$ ipython --no-banner

In [1]: import numpy as np

In [2]: import numpy.linalg as la

In [3]: np.set_printoptions(suppress=True, linewidth=120)

In [4]: def rd(a):
   ...:     return np.round(a, 3) + 0
   ...: 

In [5]: J = np.load("out17.npy")

In [6]: print(J)
[[-1  2  0  0  0  0]
 [-1 -3  0  0  0  0]
 [-1 -2  0  0  0  0]
 [ 0  0 -1  2  0  0]
 [ 0  0 -1 -3  0  0]
 [ 0  0 -1 -2  0  0]
 [ 0  0  0  0 -1  2]
 [ 0  0  0  0 -1 -3]
 [ 0  0  0  0 -1 -2]]

In [7]: x = np.array([4, 1, 5, 2, 2, 2])

In [8]: y = J @ x

In [9]: print(rd(la.pinv(J) @ J))
[[1. 0. 0. 0. 0. 0.]
 [0. 1. 0. 0. 0. 0.]
 [0. 0. 1. 0. 0. 0.]
 [0. 0. 0. 1. 0. 0.]
 [0. 0. 0. 0. 1. 0.]
 [0. 0. 0. 0. 0. 1.]]

In [10]: print(y)
[ -2  -7  -6  -1 -11  -9   2  -8  -6]

In [11]: rng = np.random.default_rng(415454)

In [12]: y = y + 0.05 * rng.normal(size=9)

In [13]: print(rd(y))
[ -1.971  -7.045  -6.019  -0.887 -10.965  -9.008   1.99   -8.04   -6.009]

In [14]: b, *_ = la.lstsq(J, y)

In [15]: print([round(float(la.norm(la.solve(J.T @ J + lam * np.eye(6), J.T @ y))), 2) for lam in (0, 1, 10, 100)])
[7.32, 5.8, 2.92, 0.64]

In [16]: print(rd(b))
[3.998 1.014 4.934 2.02  2.015 2.004]

In [17]: X = np.loadtxt("dump.csv", delimiter=",")

In [18]: print(rd(X))
[[ 1.     0.     0.     0.     0.     0.   ]
 [ 0.     1.     0.     0.     0.     0.   ]
 [ 0.     0.     1.     0.     0.     0.   ]
 [ 0.     0.     0.     0.5    0.     0.866]
 [ 0.     0.     0.     0.     1.     0.   ]
 [ 0.     0.     0.    -0.866  0.     0.5  ]]

In [19]: # orthonormal columns

In [20]: u = np.array([5, -4, -6, 7, -8, 9])

In [21]: M2 = X + np.outer(u, np.eye(6)[0])

In [22]: print(rd(la.det(M2) / la.det(X)), rd(1 + la.solve(X, u)[0]))
6.0 6.0

In [23]: print(la.matrix_rank(M2 - X))
1

In [24]: print(la.matrix_rank(la.inv(M2) - la.inv(X), tol=1e-8))
1

In [25]: M2 = X / la.norm(X, axis=1, keepdims=True)

In [26]: gram = M2 @ M2.T

In [27]: print(rd(la.norm(M2, axis=1)))
[1. 1. 1. 1. 1. 1.]

In [28]: print((gram - 2 * np.eye(6)).round(6).argmax(axis=1))
[1 0 0 0 0 0]

In [29]: print(np.argwhere(np.triu(np.abs(gram) > 0.95, 1)))
[]

In [30]: m1 = np.load("x.npy")

In [31]: print(m1)
[[ 1.45  2.41  0.44  1.28  0.21  1.5  -1.12  0.5 ]
 [ 1.71 -3.35 -2.9   0.9   1.05  1.8  -0.46 -2.  ]
 [ 0.84 -0.79 -3.01 -0.93  2.59  0.15 -1.29 -1.13]
 [-1.3   0.58  0.72 -1.16 -0.12 -1.5   0.44  0.6 ]
 [-0.31 -0.79 -1.46 -1.16  1.28 -0.75 -0.28 -0.52]]

In [32]: # rows and columns are dependent

In [33]: U, sv, vt = la.svd(m1)

In [34]: vecs = vt[:(sv > 1e-8).sum()]

In [35]: x = m1[2] + 2 * m1[4] + rng.integers(2) * np.eye(8)[7]

In [36]: print(rd(x))
[ 0.22 -2.37 -5.93 -3.25  5.15 -1.35 -1.85 -2.17]

In [37]: print(rd(la.norm(x - vecs.T @ vecs @ x)))
0.0

In [38]: print(la.matrix_rank(np.vstack([m1, x])))
3

In [39]: print(rd(np.diag(vecs.T @ vecs)))
[0.294 0.773 0.442 0.363 0.406 0.389 0.202 0.132]

In [40]: W0 = np.load("a.npy")

In [41]: print(W0)
[[ 1 -1 -1  1 -1  1  1 -1]
 [ 1 -1  1 -1  1 -1  1 -1]
 [ 1  1  1  1 -1 -1 -1 -1]
 [ 1  1  1  1  1  1  1  1]
 [ 1 -1  1 -1 -1  1 -1  1]
 [ 1 -1 -1  1  1 -1 -1  1]
 [ 1  1 -1 -1  1  1 -1 -1]
 [ 1  1 -1 -1 -1 -1  1  1]]

In [42]: gram = W0.T @ W0

In [43]: print(np.trace(gram), (W0 ** 2).sum())
64 64

In [44]: print((W0 @ W0.T).shape)
(8, 8)

In [45]: print(np.allclose(gram, gram.T))
True

In [46]: print(rd(la.svd(W0, compute_uv=False) ** 2))
[8. 8. 8. 8. 8. 8. 8. 8.]

In [47]: print(rd(la.eigvalsh(gram)[::-1]))
[8. 8. 8. 8. 8. 8. 8. 8.]

In [48]: M2 = W0[0, 0] * W0[1:] - np.outer(W0[1:, 0], W0[0])

In [49]: print(M2)
[[ 0  0  2 -2  2 -2  0  0]
 [ 0  2  2  0  0 -2 -2  0]
 [ 0  2  2  0  2  0  0  2]
 [ 0  0  2 -2  0  0 -2  2]
 [ 0  0  0  0  2 -2 -2  2]
 [ 0  2  0 -2  2  0 -2  0]
 [ 0  2  0 -2  0 -2  0  2]]

In [50]: print(W0[:, 0] / W0[0, 0])
[1. 1. 1. 1. 1. 1. 1. 1.]

In [51]: print(np.flatnonzero(~M2.round(6).any(axis=1)))
[]

In [52]: arr = np.loadtxt("mat.csv", delimiter=",")

In [53]: print(rd(arr))
[[ 0.306 -0.139  0.139  0.417  0.139 -0.139 -0.417 -0.694]
 [-0.139  0.972  0.028  0.083  0.028 -0.028 -0.083 -0.139]
 [ 0.139  0.028  0.972 -0.083 -0.028  0.028  0.083  0.139]
 [ 0.417  0.083 -0.083  0.75  -0.083  0.083  0.25   0.417]
 [ 0.139  0.028 -0.028 -0.083  0.972  0.028  0.083  0.139]
 [-0.139 -0.028  0.028  0.083  0.028  0.972 -0.083 -0.139]
 [-0.417 -0.083  0.083  0.25   0.083 -0.083  0.75  -0.417]
 [-0.694 -0.139  0.139  0.417  0.139 -0.139 -0.417  0.306]]

In [54]: vals, vecs = la.eigvalsh(arr)
ValueError: too many values to unpack (expected 2)


In [55]: vals, vecs = la.eigh(arr)

In [56]: print(rd(vecs @ np.diag(vals) @ vecs.T))
[[ 0.306 -0.139  0.139  0.417  0.139 -0.139 -0.417 -0.694]
 [-0.139  0.972  0.028  0.083  0.028 -0.028 -0.083 -0.139]
 [ 0.139  0.028  0.972 -0.083 -0.028  0.028  0.083  0.139]
 [ 0.417  0.083 -0.083  0.75  -0.083  0.083  0.25   0.417]
 [ 0.139  0.028 -0.028 -0.083  0.972  0.028  0.083  0.139]
 [-0.139 -0.028  0.028  0.083  0.028  0.972 -0.083 -0.139]
 [-0.417 -0.083  0.083  0.25   0.083 -0.083  0.75  -0.417]
 [-0.694 -0.139  0.139  0.417  0.139 -0.139 -0.417  0.306]]

In [57]: print(rd(vecs.T @ vecs))
[[1. 0. 0. 0. 0. 0. 0. 0.]
 [0. 1. 0. 0. 0. 0. 0. 0.]
 [0. 0. 1. 0. 0. 0. 0. 0.]
 [0. 0. 0. 1. 0. 0. 0. 0.]
 [0. 0. 0. 0. 1. 0. 0. 0.]
 [0. 0. 0. 0. 0. 1. 0. 0.]
 [0. 0. 0. 0. 0. 0. 1. 0.]
 [0. 0. 0. 0. 0. 0. 0. 1.]]

In [58]: print(np.unique(vals.round(6) + 0, return_counts=True)[1])
[1 7]

In [59]: E = np.loadtxt("sample17.csv", delimiter=",")

In [60]: print(E)
[[ 1.  0.  0.  0.  0.  0.  0.  0.  0.]
 [-2.  1.  0.  0.  0.  0.  0.  0.  0.]
 [-2. -1.  1.  0.  0.  0.  0.  0.  0.]
 [-1. -2.  0.  1.  0.  0.  0.  0.  0.]
 [ 0.  0.  0. -1.  1.  0.  0.  0.  0.]
 [ 0. -1. -1.  0. -2.  1.  0.  0.  0.]
 [ 2.  0. -1.  1. -2.  1.  1.  0.  0.]
 [ 0. -2.  0.  0.  2. -2. -1.  1.  0.]
 [ 0.  0.  1. -1.  1. -1. -2. -2.  1.]]

In [61]: # triangular, det is the product of the diagonal

In [62]: lab = rng.permutation(9)

In [63]: print(lab)
[0 7 2 1 8 5 4 3 6]

In [64]: M2 = E[lab][:, lab]

In [65]: print(rd(np.sort(np.abs(la.eigvals(M2)))))
[1. 1. 1. 1. 1. 1. 1. 1. 1.]

In [66]: print(np.allclose(M2, E))
False

In [67]: U, sv, vt = la.svd(E)

In [68]: print(np.argmax(sv[:-1] / (sv[1:] + 1e-6)) + 1)
8

In [69]: M2 = U[:, :8] @ np.diag(sv[:8]) @ vt[:8]

In [70]: print(rd(np.abs(E - M2).max()))
0.016

In [71]: print(la.matrix_rank(E, rtol=0.05))
7

In [72]: print(rd(la.norm(E - M2, 2)), rd(sv[8]))
0.023 0.023

In [73]: print(rd(M2))
[[ 1.    -0.001 -0.002 -0.003 -0.003 -0.008  0.005 -0.009 -0.016]
 [-2.     1.    -0.001 -0.001 -0.001 -0.004  0.002 -0.004 -0.007]
 [-2.    -1.     1.     0.     0.    -0.001  0.001 -0.001 -0.002]
 [-1.    -2.     0.     1.     0.    -0.001  0.    -0.001 -0.001]
 [ 0.     0.     0.    -1.     1.    -0.001  0.001 -0.001 -0.002]
 [ 0.    -1.    -1.     0.    -2.     1.     0.     0.    -0.001]
 [ 2.     0.    -1.     1.    -2.     0.999  1.    -0.001 -0.001]
 [ 0.    -2.     0.     0.     2.    -2.    -1.     1.    -0.001]
 [ 0.     0.     1.    -1.     1.    -1.    -2.    -2.     1.   ]]
